>>> import numpy as np
>>> np.set_printoptions(precision=3, suppress=True, linewidth=120, sign=" ")
>>> arr = np.tanh(np.array([[-0.8],
...     [-0.5],
...     [-0.5],
...     [0.1],
...     [-0.2],
...     [0.9],
...     [0.8],
...     [-0.8],
...     [-1.2],
...     [0.3],
...     [-0.8],
...     [-0.2],
...     [-1.2],
...     [-0.2],
...     [-0.8],
...     [0.1],
...     [0.1],
...     [0.4],
...     [-1.0],
...     [1.7],
...     [0.4],
...     [0.2],
...     [1.8],
...     [-0.8],
...     [0.0]]) @ np.array([[-0.3, -1.3, 1.5]]))
>>> arr
array([[ 0.235,  0.778, -0.834],
       [ 0.149,  0.572, -0.635],
       [ 0.149,  0.572, -0.635],
       [-0.03 , -0.129,  0.149],
       [ 0.06 ,  0.254, -0.291],
       [-0.264, -0.824,  0.874],
       [-0.235, -0.778,  0.834],
       [ 0.235,  0.778, -0.834],
       [ 0.345,  0.915, -0.947],
       [-0.09 , -0.371,  0.422],
       [ 0.235,  0.778, -0.834],
       [ 0.06 ,  0.254, -0.291],
       [ 0.345,  0.915, -0.947],
       [ 0.06 ,  0.254, -0.291],
       [ 0.235,  0.778, -0.834],
       [-0.03 , -0.129,  0.149],
       [-0.03 , -0.129,  0.149],
       [-0.119, -0.478,  0.537],
       [ 0.291,  0.862, -0.905],
       [-0.47 , -0.976,  0.988],
       [-0.119, -0.478,  0.537],
       [-0.06 , -0.254,  0.291],
       [-0.493, -0.982,  0.991],
       [ 0.235,  0.778, -0.834],
       [ 0.   ,  0.   ,  0.   ]])
>>> other = np.array([[0, 3, 1], [1, 1, 0], [0, 4, 1]])
>>> np.linalg.matrix_rank(np.vstack([arr, other.T]))
np.int64(3)
>>> np.einsum("ij,ij->i", arr, arr)
array([ 1.356,  0.752,  0.752,  0.04 ,  0.153,  1.513,  1.356,  1.356,  1.854,  0.324,  1.356,  0.153,  1.854,  0.153,
        1.356,  0.04 ,  0.04 ,  0.531,  1.647,  2.15 ,  0.531,  0.153,  2.189,  1.356,  0.   ])
>>> Xs = arr - arr.mean(axis=0)
>>> Uu, sig, vt = np.linalg.svd(Xs, full_matrices=False)
>>> round(float((sig ** 2).sum() ** 2 / (sig ** 4).sum()), 3)
1.006
>>> (np.sign(Uu[:, 0]) == np.sign(Uu[0, 0])).astype(int)
array([ 1,  1,  1,  0,  1,  0,  0,  1,  1,  0,  1,  1,  1,  1,  1,  0,  0,  0,  1,  0,  0,  0,  0,  1,  0])
>>> np.abs(vt[-1])
array([ 0.271,  0.743,  0.612])
>>> Xs = arr - arr.mean(axis=0)
>>> V = np.linalg.svd(Xs)[2][:1]
>>> other = Xs - Xs @ V.T @ V
>>> (Xs @ V.T).std(axis=0)
array([ 0.94])
>>> np.diag(V.T @ V)
array([ 0.055,  0.445,  0.5  ])
>>> print(np.cov(Xs @ V.T, rowvar=False))
0.9213532876297643
>>> Uu, sig, vt = np.linalg.svd(arr)
>>> sig
array([ 4.784,  0.274,  0.027])
>>> other = Uu[:, :1] @ np.diag(sig[:1]) @ vt[:1]
>>> np.round(np.abs(arr - other).max(), 3)
np.float64(0.153)
>>> round(np.linalg.norm(arr - other, 2), 3), np.round(sig[1], 3)
(np.float64(0.274), np.float64(0.274))
>>> np.linalg.matrix_rank(arr, rtol=0.05)
np.int64(2)
>>> np.round(np.linalg.norm(arr - other) / np.linalg.norm(arr), 3)
np.float64(0.058)
